% ipython --no-banner

In [1]: import numpy as np

In [2]: np.set_printoptions(precision=2, suppress=True, linewidth=120)

In [3]: def tidy(a):
   ...:     return np.round(a, 2) + 0
   ...: 

In [4]: mat = np.loadtxt("arr.csv", delimiter=",")

In [5]: mat
Out[5]: 
array([[ 12.81,  20.36,   0.05,   1.46],
       [  3.36,  30.41,   3.17,   1.45],
       [  0.91,  -1.32,   5.18,  -0.34],
       [ 16.14,  14.08,   5.04,   0.36],
       [ -8.18, -16.03,   0.06,  -1.86],
       [ -6.47, -15.13,   0.63,   1.37],
       [-20.07,  34.9 ,   5.76,  -3.08],
       [ -3.92,  27.28,   5.75,   2.1 ],
       [  0.12, -19.13,  -8.77,   1.31],
       [ 12.97,  10.78,  -3.24,  -0.32]])

In [6]: vec = np.array([5, 5, 0, 0])

In [7]: target = mat @ vec

In [8]: tidy(np.linalg.lstsq(mat, target)[0])
Out[8]: array([5., 5., 0., 0.])

In [9]: rng = np.random.default_rng(420310)

In [10]: target = target + 0.3 * rng.normal(size=10)

In [11]: tidy(target)
Out[11]: array([ 165.67,  169.11,   -2.4 ,  151.08, -121.23, -108.81,   73.83,  116.69,  -95.07,  118.76])

In [12]: beta, *_ = np.linalg.lstsq(mat, target)

In [13]: tidy(beta)
Out[13]: array([ 5.01,  5.01, -0.03, -0.04])

In [14]: [round(float(np.linalg.norm(np.linalg.solve(mat.T @ mat + lam * np.eye(4), mat.T @ target))), 2) for lam in (0, 1, 10, 100)]
Out[14]: [7.08, 7.08, 7.04, 6.72]

In [15]: beta.round()
Out[15]: array([ 5.,  5., -0., -0.])

In [16]: tidy(mat.T @ (target - mat @ beta))
Out[16]: array([0., 0., 0., 0.])

In [17]: d = np.linalg.norm(mat[:, None] - mat[None], axis=-1)

In [18]: tidy(d[:5, :5])
Out[18]: 
array([[ 0.  , 14.14, 25.32,  8.75, 42.14],
       [14.14,  0.  , 31.94, 20.85, 48.07],
       [25.32, 31.94,  0.  , 21.67, 18.1 ],
       [ 8.75, 20.85, 21.67,  0.  , 39.09],
       [42.14, 48.07, 18.1 , 39.09,  0.  ]])

In [19]: np.flatnonzero(d[9] < d.mean() / 2)
Out[19]: array([0, 3, 9])

In [20]: tidy(np.linalg.norm(mat, axis=1))
Out[20]: array([24.1 , 30.79,  5.43, 22.01, 18.09, 16.52, 40.79, 28.23, 21.09, 17.18])

In [21]: tidy(d[9])
Out[21]: array([10.29, 22.85, 19.05,  9.48, 34.34, 32.67, 41.98, 25.38, 33.06,  0.  ])

In [22]: tidy(np.linalg.norm(mat - mat.mean(axis=0), axis=1))
Out[22]: array([16.91, 22.05, 10.66, 16.72, 26.34, 24.86, 33.99, 19.82, 29.57, 13.23])

In [23]: d[9].round(6).argsort(kind="stable")[:4]
Out[23]: array([9, 3, 0, 2])

In [24]: d.mean(axis=1).argmax()
Out[24]: np.int64(6)

In [25]: np.unravel_index(d.round(6).argmax(), d.shape)
Out[25]: (np.int64(6), np.int64(8))

In [26]: (d + 1e9 * np.eye(10)).round(6).argmin(axis=1)
Out[26]: array([3, 7, 5, 0, 5, 4, 7, 1, 5, 3])

In [27]: Xs = (mat - mat.mean(axis=0)) / mat.std(axis=0)

In [28]: np.argwhere(np.abs(Xs) > 2)
Out[28]: 
array([[6, 3],
       [8, 2]])

In [29]: Xs.std(axis=0)
Out[29]: array([1., 1., 1., 1.])

In [30]: beta = np.linalg.lstsq(np.delete(Xs, 0, axis=1), Xs[:, 0])[0]

In [31]: tidy(beta)
Out[31]: array([ 0.21, -0.25,  0.46])

In [32]: Q, R = np.linalg.qr(mat)

In [33]: tidy(abs(R[0, 0])), tidy(np.linalg.norm(mat[:, 0]))
Out[33]: (np.float64(33.64), np.float64(33.64))

In [34]: np.allclose(R.T @ R, mat.T @ mat)
Out[34]: True

In [35]: tidy(np.abs(np.diag(R)))
Out[35]: array([33.64, 66.71, 10.65,  4.36])

In [36]: tidy(np.trace(Q @ Q.T))
Out[36]: np.float64(4.0)

In [37]: tidy(Q @ R)
Out[37]: 
array([[ 12.81,  20.36,   0.05,   1.46],
       [  3.36,  30.41,   3.17,   1.45],
       [  0.91,  -1.32,   5.18,  -0.34],
       [ 16.14,  14.08,   5.04,   0.36],
       [ -8.18, -16.03,   0.06,  -1.86],
       [ -6.47, -15.13,   0.63,   1.37],
       [-20.07,  34.9 ,   5.76,  -3.08],
       [ -3.92,  27.28,   5.75,   2.1 ],
       [  0.12, -19.13,  -8.77,   1.31],
       [ 12.97,  10.78,  -3.24,  -0.32]])

In [38]: cent = mat[[7, 3]].astype(float)

In [39]: for _ in range(3):
    ...:     labels = np.linalg.norm(mat[:, None] - cent, axis=-1).argmin(axis=1)
    ...:     cent = np.array([mat[labels == j].mean(axis=0) for j in range(2)])
    ...: 

In [40]: labels
Out[40]: array([0, 0, 1, 0, 1, 1, 0, 0, 1, 1])

In [41]: np.abs(cent[1] - cent[0]).argmax()
Out[41]: np.int64(1)

In [42]: np.bincount(labels)
Out[42]: array([5, 5])

In [43]: E = np.loadtxt("data.csv", delimiter=",")

In [44]: E
Out[44]: 
array([[  4.1 ,   6.02,  -2.4 ,  -1.24],
       [  1.74,   2.07,  -1.65,  -0.25],
       [ -0.92,  -1.  ,   2.93,   0.13],
       [ -5.18,  -6.7 ,   3.34,   1.39],
       [ -0.81,  -0.82,  -0.69,  -0.12],
       [  5.49,   8.56,  -1.04,  -1.98],
       [ -0.85,  -1.96,   1.86,   0.71],
       [ -0.94,  -1.07,   1.68,   0.19],
       [  4.6 ,   7.47,  -2.35,  -1.9 ],
       [  1.31,   2.26,   2.4 ,  -0.81],
       [  6.5 ,  10.64,  -2.65,  -2.6 ],
       [ -0.12,  -0.45,  -2.41,   0.16],
       [  3.9 ,   6.64,  -4.46,  -1.78],
       [  7.09,  10.26,  -5.45,  -2.41],
       [ -1.91,  -2.8 ,   0.88,   0.71],
       [  1.3 ,   2.34,   0.06,  -0.69],
       [ -3.63,  -5.48,   1.02,   1.29],
       [ -7.18, -11.76,   2.9 ,   2.96],
       [  3.22,   3.81,  -1.64,  -0.64],
       [  2.87,   2.98,   0.05,  -0.35],
       [ -5.26,  -7.38,   2.  ,   1.66],
       [ -1.92,  -2.82,   0.7 ,   0.79],
       [ -4.84,  -7.28,   4.99,   2.05],
       [  0.88,   2.65,   2.44,  -1.01],
       [  2.33,   3.12,  -4.06,  -0.89],
       [ 11.95,  18.75,  -3.49,  -4.58],
       [ -6.54,  -9.85,   2.59,   2.38]])

In [45]: hat = E @ np.linalg.solve(E.T @ E, E.T)

In [46]: tidy(np.trace(hat))
Out[46]: np.float64(4.0)

In [47]: tidy(hat @ E[:, 2])
Out[47]: 
array([-2.4 , -1.65,  2.93,  3.34, -0.69, -1.04,  1.86,  1.68, -2.35,  2.4 , -2.65, -2.41, -4.46, -5.45,  0.88,  0.06,
        1.02,  2.9 , -1.64,  0.05,  2.  ,  0.7 ,  4.99,  2.44, -4.06, -3.49,  2.59])

In [48]: X = np.loadtxt("run6.csv", delimiter=",")

In [49]: X
Out[49]: 
array([[4., 4.],
       [4., 4.]])

In [50]: ev, vecs = np.linalg.eigh(X)

In [51]: ev
Out[51]: array([0., 8.])

In [52]: tidy(np.abs(vecs[:, -1]))
Out[52]: array([0.71, 0.71])

In [53]: tidy(np.linalg.svd(X, compute_uv=False))
Out[53]: array([8., 0.])

In [54]: tidy(vecs.T @ vecs)
Out[54]: 
array([[1., 0.],
       [0., 1.]])

In [55]: np.abs(vecs[:, -1]).round(6).argmax()
Out[55]: np.int64(0)

In [56]: tidy(np.linalg.eigvalsh(X @ X))
Out[56]: array([ 0., 64.])

In [57]: np.linalg.cond(X) > 100
Out[57]: np.True_

In [58]: np.argsort(-np.linalg.norm(X, axis=0).round(6), kind="stable")[:3]
Out[58]: array([0, 1])

In [59]: np.linalg.matrix_rank(X, rtol=0.1)
Out[59]: np.int64(1)

In [60]: Uu, sig, VT = np.linalg.svd(X)

In [61]: np.argmax(sig[:-1] / (sig[1:] + 1e-6)) + 1
Out[61]: np.int64(1)

In [62]: M2 = Uu[:, :1] @ np.diag(sig[:1]) @ VT[:1]

In [63]: np.linalg.matrix_rank(X, rtol=0.05)
Out[63]: np.int64(1)

In [64]: tidy(np.abs(X - M2).max())
Out[64]: np.float64(0.0)

In [65]: tidy(np.linalg.norm(X - M2, 2)), tidy(sig[1])
Out[65]: (np.float64(0.0), np.float64(0.0))

In [66]: M2 = np.array([[7, 1], [6, 0], [3, 7], [7, 4]])

In [67]: np.vstack([mat, M2.T]).shape
Out[67]: (12, 4)

In [68]: tidy(np.einsum("ij,ij->i", mat, mat))
Out[68]: array([ 580.76,  948.21,   29.52,  484.28,  327.34,  273.05, 1663.48,  797.04,  444.6 ,  295.03])

In [69]: np.linalg.matrix_rank(mat @ M2)
Out[69]: np.int64(2)

In [70]: np.linalg.matrix_rank(np.vstack([mat, M2.T]))
Out[70]: np.int64(4)

In [71]: tidy(np.einsum("ij->j", mat))
Out[71]: array([ 7.67, 86.2 , 13.63,  2.45])
